In [1]: import numpy as np

In [2]: from numpy import linalg as LA

In [3]: np.set_printoptions(precision=3, suppress=True, linewidth=140)

In [4]: def tidy(a):
   ...:     return np.round(a, 3) + 0
   ...: 

In [5]: M = np.loadtxt("a.csv", delimiter=",")

In [6]: M
Out[6]: 
array([[-2.019,  1.992, -0.005,  0.034],
       [-2.022,  1.992, -0.028, -0.014],
       [-1.977,  1.97 ,  0.015, -0.011],
       [-2.008,  1.975,  0.021,  0.016],
       [-1.973,  1.997, -0.033, -0.001],
       [-1.976,  2.003,  0.014,  0.01 ],
       [-0.987,  1.013, -1.999,  2.971],
       [-1.005,  0.998, -1.974,  2.957],
       [-1.005,  1.02 , -2.024,  3.021],
       [-1.013,  1.016, -1.98 ,  3.01 ],
       [-0.988,  0.974, -2.02 ,  2.99 ],
       [-0.994,  1.003, -1.988,  3.013],
       [ 2.023,  0.003, -0.975, -1.98 ],
       [ 1.991,  0.001, -0.992, -1.983],
       [ 1.99 , -0.018, -0.981, -2.018],
       [ 1.98 , -0.035, -0.985, -2.028],
       [ 2.004,  0.009, -0.975, -1.98 ],
       [ 1.986,  0.03 , -0.991, -2.004]])

In [7]: hat = M @ LA.solve(M.T @ M, M.T)

In [8]: np.allclose(hat @ hat, hat)
Out[8]: True

In [9]: tidy(LA.eigvalsh(hat))
Out[9]: array([0., 0., 0., 0., 0., 0., 0., 0., 0., 0., 0., 0., 0., 0., 1., 1., 1., 1.])

In [10]: lab = M[:, 2] > np.median(M[:, 2])

In [11]: u = M[lab].mean(axis=0) - M[~lab].mean(axis=0)

In [12]: tidy((((M - M.mean(axis=0)) @ u > 0) == lab).mean())
Out[12]: np.float64(0.833)

In [13]: ((M - M.mean(axis=0)) @ u > 0).astype(int)
Out[13]: array([1, 1, 1, 1, 1, 1, 0, 0, 0, 0, 0, 0, 1, 1, 1, 1, 1, 1])

In [14]: E = np.load("case11.npy")

In [15]: tidy(E)
Out[15]: 
array([[-0.707, -0.707,  0.   ],
       [ 0.707, -0.707,  0.   ],
       [ 0.   ,  0.   ,  1.   ]])

In [16]: tidy(np.poly(E))
Out[16]: array([ 1.   ,  0.414, -0.414, -1.   ])

In [17]: tidy(LA.det(E.T))
Out[17]: np.float64(1.0)

In [18]: vec = np.array([0, 4, 5])

In [19]: h1 = np.maximum(E @ vec, 0)

In [20]: tidy(np.maximum(E @ vec, 0) - np.maximum(-E @ vec, 0))
Out[20]: array([-2.828, -2.828,  5.   ])

In [21]: E.T @ h1
Out[21]: array([0., 0., 5.])

In [22]: tidy(np.tanh(E @ vec))
Out[22]: array([-0.993, -0.993,  1.   ])

In [23]: np.flatnonzero(h1 > 1e-9)
Out[23]: array([2])

In [24]: A = np.load("m.npy")

In [25]: A
Out[25]: 
array([[ 25.382,  23.784, -14.245, -24.975],
       [ 24.082,  24.913, -14.482, -25.17 ],
       [ 23.94 ,  23.16 , -16.196, -23.284],
       [ 23.76 ,  23.895, -13.065, -24.115],
       [ 23.175,  24.657, -14.539, -22.208],
       [ 23.827,  23.726, -14.62 , -25.075],
       [ 23.038,  22.127, -13.741, -24.234],
       [ 22.727,  22.891, -14.639, -25.523],
       [ 24.59 ,  23.879, -13.848, -24.674],
       [ 23.558,  25.354, -15.593, -23.165],
       [ 25.805,  24.798, -16.313, -26.742],
       [ 25.012,  24.341, -16.744, -22.976],
       [ 24.21 ,  23.941, -14.54 , -24.02 ],
       [ 25.957,  21.411, -16.346, -24.203],
       [ 25.013,  23.574, -15.243, -22.913],
       [ 24.362,  23.491, -15.229, -22.64 ],
       [ 23.61 ,  24.902, -14.949, -23.134],
       [ 23.327,  23.33 , -13.598, -24.344],
       [ 23.938,  23.037, -16.398, -23.469],
       [ 23.01 ,  23.542, -15.238, -23.658],
       [ 25.882,  24.358, -14.182, -23.459],
       [ 22.886,  24.325, -16.911, -24.096],
       [ 22.392,  23.95 , -15.284, -23.609]])

In [26]: Xc = (A - A.mean(axis=0)) / A.std(axis=0)

In [27]: tidy(Xc.std(axis=0))
Out[27]: array([1., 1., 1., 1.])

In [28]: c = LA.lstsq(np.delete(Xc, 0, axis=1), Xc[:, 0])[0]

In [29]: tidy(1 - np.var(Xc[:, 0] - np.delete(Xc, 0, axis=1) @ c))
Out[29]: np.float64(0.064)

In [30]: tidy(c)
Out[30]: array([-0.023, -0.188, -0.194])

In [31]: np.abs(c).argmax()
Out[31]: np.int64(2)

In [32]: Xc = A - A.mean(axis=0)

In [33]: V = LA.svd(Xc)[2][:1]

In [34]: out = Xc - Xc @ V.T @ V

In [35]: tidy(LA.norm(out) / LA.norm(Xc))
Out[35]: np.float64(0.829)

In [36]: tidy(out.std(axis=0))
Out[36]: array([0.556, 0.887, 0.844, 0.96 ])

In [37]: LA.norm(out, axis=1).round(6).argmax()
Out[37]: np.int64(10)

In [38]: out = A / LA.norm(A, axis=1, keepdims=True)

In [39]: gram = out @ out.T

In [40]: tidy(np.degrees(np.arccos(np.clip(gram[10, 12], -1, 1))))
Out[40]: np.float64(1.801)

In [41]: (gram - 2 * np.eye(23)).round(6).argmax(axis=1)
Out[41]: array([ 8, 17, 18,  8, 16, 17,  5,  5,  0, 16,  5, 15,  8, 18, 15, 14,  4,  1,  2, 22, 14, 22, 19])

In [42]: tidy(LA.norm(out, axis=1))
Out[42]: array([1., 1., 1., 1., 1., 1., 1., 1., 1., 1., 1., 1., 1., 1., 1., 1., 1., 1., 1., 1., 1., 1., 1.])

In [43]: u, g = A[13], A[20]

In [44]: tidy(u @ g)
Out[44]: np.float64(1992.945)

In [45]: pr = (u @ g) / (u @ u) * u

In [46]: LA.matrix_rank(np.outer(u, g))
Out[46]: np.int64(1)

In [47]: tidy(g - pr)
Out[47]: array([-0.177,  2.863,  2.228,  0.839])

In [48]: tidy(pr)
Out[48]: array([ 26.059,  21.495, -16.41 , -24.298])

In [49]: tidy(LA.norm(u + g) ** 2 + LA.norm(u - g) ** 2)
Out[49]: np.float64(7999.635)

In [50]: mat = np.load("block13.npy")

In [51]: mat
Out[51]: 
array([[ 3.478,  0.791, -0.842,  2.214],
       [ 3.393,  0.692, -1.376,  2.207],
       [ 2.672,  1.096, -1.541,  1.79 ],
       [ 2.437,  0.816, -0.732,  1.989],
       [ 3.263,  0.322, -1.455,  1.921],
       [ 2.63 ,  1.278, -0.895,  2.116],
       [ 2.829,  1.139, -1.3  ,  2.273],
       [-0.499, -2.928, -1.97 , -1.344],
       [-1.129, -2.864, -1.931, -1.001],
       [-1.382, -3.014, -1.283, -1.088],
       [-1.513, -3.08 , -2.334, -0.67 ],
       [-1.267, -3.235, -1.738, -0.672],
       [-0.701, -2.603, -2.645, -0.735],
       [-0.678, -3.254, -1.832, -1.026],
       [ 1.644, -3.261,  1.91 , -0.136],
       [ 2.087, -2.849,  2.754, -0.213],
       [ 1.768, -2.618,  1.75 ,  0.151],
       [ 1.407, -2.941,  2.288,  0.051],
       [ 2.131, -3.274,  2.271, -0.376],
       [ 2.773, -2.518,  2.31 , -0.055],
       [ 1.476, -3.403,  2.301,  0.049]])

In [52]: hat = mat @ LA.solve(mat.T @ mat, mat.T)

In [53]: tidy(np.trace(hat))
Out[53]: np.float64(4.0)

In [54]: tidy(LA.eigvalsh(hat))
Out[54]: array([0., 0., 0., 0., 0., 0., 0., 0., 0., 0., 0., 0., 0., 0., 0., 0., 0., 1., 1., 1., 1.])

In [55]: tidy(hat @ mat[:, 0])
Out[55]: 
array([ 3.478,  3.393,  2.672,  2.437,  3.263,  2.63 ,  2.829, -0.499, -1.129, -1.382, -1.513, -1.267, -0.701, -0.678,  1.644,  2.087,
        1.768,  1.407,  2.131,  2.773,  1.476])

In [56]: Xc = mat - mat.mean(axis=0)

In [57]: V = LA.svd(Xc)[2][:3]

In [58]: out = Xc - Xc @ V.T @ V

In [59]: tidy(LA.norm(out) / LA.norm(Xc))
Out[59]: np.float64(0.064)

In [60]: tidy(np.diag(V.T @ V))
Out[60]: array([1.   , 0.674, 0.98 , 0.346])

In [61]: tidy(out.std(axis=0))
Out[61]: array([0.004, 0.124, 0.031, 0.175])

In [62]: tidy(np.cov(Xc @ V.T, rowvar=False))
Out[62]: 
array([[7.304, 0.   , 0.   ],
       [0.   , 4.524, 0.   ],
       [0.   , 0.   , 0.133]])

In [63]: LA.norm(out, axis=1).round(6).argmax()
Out[63]: np.int64(7)
